$ python -q
>>> import numpy as np
>>> np.set_printoptions(suppress=True, linewidth=160)
>>> def rd(a):
...     return np.round(a, 2) + 0
... 
>>> m1 = np.loadtxt("block5.csv", delimiter=",")
>>> rd(m1)
array([[-0.38,  0.67, -0.49,  0.77, -0.79, -0.28, -1.37],
       [-0.68, -1.39, -0.47,  0.57, -0.75,  0.62,  0.3 ],
       [ 0.15,  0.1 , -0.74, -0.96,  0.26,  1.39, -0.71],
       [-0.98, -0.4 ,  1.41, -0.42,  0.21,  0.14, -0.82],
       [ 1.2 , -0.15,  0.79, -0.27, -1.31,  0.29, -0.14],
       [-0.98,  0.8 , -0.12, -0.91, -0.98, -0.08,  0.77],
       [-0.15,  0.88,  0.61,  1.03,  0.13,  1.22,  0.5 ]])
>>> q, V = np.linalg.qr(m1[:, :4])[0], np.linalg.qr(m1[:, 4:])[0]
>>> s = np.linalg.svd(q.T @ V, compute_uv=False)
>>> (s > 0.9).sum()
np.int64(0)
>>> rd(np.sort(np.abs(np.linalg.eigvals(m1))))
array([2., 2., 2., 2., 2., 2., 2.])
>>> rd(np.abs(np.linalg.eigvals(m1)).max())
np.float64(2.0)
>>> rd(m1[:, 5] @ m1[:, 3])
np.float64(0.0)
>>> rd(m1.T @ m1)
array([[4., 0., 0., 0., 0., 0., 0.],
       [0., 4., 0., 0., 0., 0., 0.],
       [0., 0., 4., 0., 0., 0., 0.],
       [0., 0., 0., 4., 0., 0., 0.],
       [0., 0., 0., 0., 4., 0., 0.],
       [0., 0., 0., 0., 0., 4., 0.],
       [0., 0., 0., 0., 0., 0., 4.]])
>>> rd(np.linalg.svd(m1, compute_uv=False))
array([2., 2., 2., 2., 2., 2., 2.])
>>> rd(np.linalg.norm(m1, axis=0))
array([2., 2., 2., 2., 2., 2., 2.])
>>> rd(np.linalg.norm(m1, axis=1))
array([2., 2., 2., 2., 2., 2., 2.])
>>> rd(np.linalg.norm(m1, axis=0))
array([2., 2., 2., 2., 2., 2., 2.])
>>> rd(m1[4] @ m1[2])
np.float64(0.0)
>>> rd(np.linalg.norm(m1, 2))
np.float64(2.0)
